$ python3 -q
>>> import numpy as np
>>> from numpy import linalg as LA
>>> np.set_printoptions(precision=2, suppress=True, linewidth=100)
>>> def rd(a):
...     return np.round(a, 2) + 0
... 
>>> arr = np.load("layer2.npy")
>>> arr
array([[ 2, -2, -2, -1,  1,  3, -2,  0,  1,  0,  3, -1, -2,  3,  1],
       [-4,  4,  4,  2, -2, -6,  4,  0, -2,  0, -6,  2,  4, -6, -2],
       [ 6, -6, -6, -3,  3,  9, -6,  0,  3,  0,  9, -3, -6,  9,  3],
       [ 6, -6, -6, -3,  3,  9, -6,  0,  3,  0,  9, -3, -6,  9,  3],
       [ 0,  0,  0,  0,  0,  0,  0,  0,  0,  0,  0,  0,  0,  0,  0]])
>>> A2 = arr[0, 0] * arr[1:] - np.outer(arr[1:, 0], arr[0])
>>> A2
array([[0, 0, 0, 0, 0, 0, 0, 0, 0, 0, 0, 0, 0, 0, 0],
       [0, 0, 0, 0, 0, 0, 0, 0, 0, 0, 0, 0, 0, 0, 0],
       [0, 0, 0, 0, 0, 0, 0, 0, 0, 0, 0, 0, 0, 0, 0],
       [0, 0, 0, 0, 0, 0, 0, 0, 0, 0, 0, 0, 0, 0, 0]])
>>> LA.matrix_rank(A2), LA.matrix_rank(arr)
(np.int64(0), np.int64(1))
>>> rd(arr @ LA.pinv(arr) @ arr)
array([[ 2., -2., -2., -1.,  1.,  3., -2.,  0.,  1.,  0.,  3., -1., -2.,  3.,  1.],
       [-4.,  4.,  4.,  2., -2., -6.,  4.,  0., -2.,  0., -6.,  2.,  4., -6., -2.],
       [ 6., -6., -6., -3.,  3.,  9., -6.,  0.,  3.,  0.,  9., -3., -6.,  9.,  3.],
       [ 6., -6., -6., -3.,  3.,  9., -6.,  0.,  3.,  0.,  9., -3., -6.,  9.,  3.],
       [ 0.,  0.,  0.,  0.,  0.,  0.,  0.,  0.,  0.,  0.,  0.,  0.,  0.,  0.,  0.]])
>>> np.allclose(arr[:-1].T @ LA.lstsq(arr[:-1].T, arr[-1])[0], arr[-1])
True
>>> mat = np.loadtxt("dump.csv", delimiter=",")
>>> mat
array([[ 5., -1.,  0.,  0.,  0.,  0.],
       [-1.,  4., -1.,  0.,  0.,  0.],
       [ 0., -1.,  4., -1.,  0.,  0.],
       [ 0.,  0., -1.,  3., -1.,  0.],
       [ 0.,  0.,  0., -1.,  1., -1.],
       [ 0.,  0.,  0.,  0., -1.,  4.]])
>>> rng = np.random.default_rng(38204)
>>> idx = rng.permutation(6)
>>> idx
array([1, 0, 3, 5, 2, 4])
>>> A2 = mat[idx][:, idx]
>>> np.diag(A2)
array([4., 5., 3., 4., 4., 1.])
>>> np.trace(A2)
np.float64(21.0)
>>> rd(LA.det(A2)), rd(LA.det(mat[idx]))
(np.float64(298.0), np.float64(298.0))
>>> A2
array([[ 4., -1.,  0.,  0., -1.,  0.],
       [-1.,  5.,  0.,  0.,  0.,  0.],
       [ 0.,  0.,  3.,  0., -1., -1.],
       [ 0.,  0.,  0.,  4.,  0., -1.],
       [-1.,  0., -1.,  0.,  4.,  0.],
       [ 0.,  0., -1., -1.,  0.,  1.]])
>>> np.allclose(A2, mat)
False
>>> Q, R = LA.qr(mat)
>>> Q.shape, R.shape
((6, 6), (6, 6))
>>> rd(Q @ R)
array([[ 5., -1.,  0.,  0.,  0.,  0.],
       [-1.,  4., -1.,  0.,  0.,  0.],
       [ 0., -1.,  4., -1.,  0.,  0.],
       [ 0.,  0., -1.,  3., -1.,  0.],
       [ 0.,  0.,  0., -1.,  1., -1.],
       [ 0.,  0.,  0.,  0., -1.,  4.]])
>>> np.allclose(R.T @ R, mat.T @ mat)
True
>>> W1 = np.array([[3, 0, 3, 1],
...     [2, 0, 1, 2],
...     [2, 2, 3, 3],
...     [3, 0, 0, 0],
...     [0, 0, 1, 0],
...     [3, 2, 0, 0]])
>>> coef = np.array([-2, -9, 4, 2])
>>> hid = np.maximum(mat @ W1 + coef, 0)
>>> hid
array([[11.,  0., 18.,  5.],
       [ 1.,  0.,  2.,  6.],
       [ 1.,  0., 15., 12.],
       [ 5.,  0.,  0.,  0.],
       [ 0.,  0.,  5.,  2.],
       [10.,  0.,  3.,  2.]])
>>> rd((hid > 0).mean(axis=0))
array([0.83, 0.  , 0.83, 0.83])
>>> (hid > 0).astype(int)
array([[1, 0, 1, 1],
       [1, 0, 1, 1],
       [1, 0, 1, 1],
       [1, 0, 0, 0],
       [0, 0, 1, 1],
       [1, 0, 1, 1]])
>>> W2 = np.array([[-9, -9], [-1, -7], [-7, -8], [-7, -7]])
>>> hid @ W2
array([[-260., -278.],
       [ -65.,  -67.],
       [-198., -213.],
       [ -45.,  -45.],
       [ -49.,  -54.],
       [-125., -128.]])
>>> (hid @ W2).round(6).argmax(axis=1)
array([0, 0, 0, 0, 0, 0])
>>> U, sig, Vh = LA.svd(hid)
>>> rd(sig)
array([29.36, 12.24,  6.03,  0.  ])
>>> A2 = U[:, :3] @ np.diag(sig[:3]) @ Vh[:3]
>>> LA.matrix_rank(A2)
np.int64(3)
